$ python3 -q
>>> import numpy as np
>>> from numpy import linalg as LA
>>> np.set_printoptions(precision=1, suppress=True, linewidth=100, floatmode="fixed")
>>> Q, _ = LA.qr(np.array([[-0.3, 0.7, 0.1, -0.8, 0.6, 0.2, 0.4, 1.8, -0.4],
...     [-0.6, -1.9, -1.2, -1.3, -0.5, 0.6, 1.4, 0.9, -0.5],
...     [-0.2, 0.2, 0.0, 1.8, 0.1, -0.8, 0.6, 0.2, -0.9],
...     [0.2, -2.4, -0.2, -1.2, -0.7, 1.3, -0.2, 1.1, 0.4],
...     [0.2, -0.5, -0.3, 0.8, 0.4, 0.0, 1.5, 1.4, 0.7],
...     [0.4, -0.9, 0.5, -1.0, 1.2, -1.7, -1.9, 0.1, 0.6],
...     [3.2, 2.1, -0.1, -0.8, 1.6, -1.0, -0.7, -0.9, 0.3],
...     [-0.5, 1.2, -0.6, 0.5, -0.1, -0.1, -0.6, -1.1, -0.8],
...     [0.2, -0.4, -0.9, 1.1, 1.8, -0.1, 0.2, -0.3, -1.2]]))
>>> data = Q[:, :7]
>>> data.round(1) + 0
array([[-0.1,  0.2,  0.0,  0.4, -0.4,  0.4,  0.4],
       [-0.2, -0.4, -0.6,  0.4,  0.1, -0.4,  0.3],
       [-0.1,  0.1,  0.0, -0.6,  0.1, -0.4,  0.2],
       [ 0.1, -0.7,  0.1,  0.1,  0.3,  0.3, -0.3],
       [ 0.1, -0.2, -0.1, -0.4,  0.0,  0.1,  0.5],
       [ 0.1, -0.3,  0.4,  0.1, -0.6, -0.5, -0.2],
       [ 1.0,  0.1, -0.2,  0.1,  0.1, -0.1,  0.1],
       [-0.1,  0.4, -0.4,  0.1,  0.1, -0.2, -0.5],
       [ 0.1, -0.1, -0.5, -0.4, -0.6,  0.3, -0.3]])
>>> rng = np.random.default_rng(8103)
>>> labels = rng.permutation(7)
>>> Y = data[:, labels] * rng.choice([-1, 1], 7)
>>> Y.round(1) + 0
array([[-0.4,  0.0, -0.1, -0.2, -0.4,  0.4, -0.4],
       [-0.3,  0.6, -0.2,  0.4, -0.4, -0.1,  0.4],
       [-0.2,  0.0, -0.1, -0.1,  0.6, -0.1,  0.4],
       [ 0.3, -0.1,  0.1,  0.7, -0.1, -0.3, -0.3],
       [-0.5,  0.1,  0.1,  0.2,  0.4,  0.0, -0.1],
       [ 0.2, -0.4,  0.1,  0.3, -0.1,  0.6,  0.5],
       [-0.1,  0.2,  1.0, -0.1, -0.1, -0.1,  0.1],
       [ 0.5,  0.4, -0.1, -0.4, -0.1, -0.1,  0.2],
       [ 0.3,  0.5,  0.1,  0.1,  0.4,  0.6, -0.3]])
>>> left, _, VT = LA.svd(data.T @ Y)
>>> labels
array([6, 2, 0, 1, 3, 4, 5])
>>> np.round(left @ VT, 1) + 0
array([[ 0.0,  0.0,  1.0,  0.0,  0.0,  0.0,  0.0],
       [ 0.0,  0.0,  0.0, -1.0,  0.0,  0.0,  0.0],
       [ 0.0, -1.0,  0.0,  0.0,  0.0,  0.0,  0.0],
       [ 0.0,  0.0,  0.0,  0.0, -1.0,  0.0,  0.0],
       [ 0.0,  0.0,  0.0,  0.0,  0.0, -1.0,  0.0],
       [ 0.0,  0.0,  0.0,  0.0,  0.0,  0.0, -1.0],
       [-1.0,  0.0,  0.0,  0.0,  0.0,  0.0,  0.0]])
>>> W0 = np.load("sample16.npy")
>>> W0
array([[-3, -2,  1, -2, -3,  0,  2, -2, -1,  3,  2,  0, -3,  0],
       [-1,  3, -2, -3,  2,  2,  0,  3,  1,  1,  2,  0,  2,  2],
       [ 3, -2,  2, -1,  0, -3, -2, -1,  3,  2, -1, -1, -2, -3],
       [-1,  1,  3,  1, -1,  0, -3,  2,  2,  3, -1, -1,  0,  1],
       [-2, -2,  1,  3, -3, -2,  0, -2,  3, -3, -3,  2,  2, -2],
       [-2, -1,  2, -2, -2, -1,  3,  1, -3,  0,  0,  2, -1,  0],
       [-2,  3, -1, -2,  1, -1, -2,  1, -3, -3,  3, -2,  1,  1],
       [ 2,  1,  3,  3, -3,  0, -1, -3,  1, -2,  0,  2, -3, -3],
       [ 0, -3,  1,  1,  1,  3,  1,  0,  2,  0,  3,  2,  2,  0],
       [ 0,  1, -1,  1,  3, -3,  3, -1,  1,  0,  3,  0, -1,  1],
       [ 1, -3, -3,  2,  1,  1,  2,  3, -1, -2, -1,  1,  0, -3],
       [-1, -3, -2, -2,  3, -3,  2, -2, -3, -3, -1,  2, -3,  3]])
>>> W0 @ W0
Traceback (most recent call last):
  File "<python-input-15>", line 1, in <module>
    W0 @ W0
    ~~~^~~~
ValueError: matmul: Input operand 1 has a mismatch in its core dimension 0, with gufunc signature (n?,k),(k,m?)->(n?,m?) (size 12 is different from 14)
>>> cov = W0.T @ W0
>>> np.allclose(cov, cov.T)
True
>>> np.trace(cov), (W0 ** 2).sum()
(np.int64(682), np.int64(682))
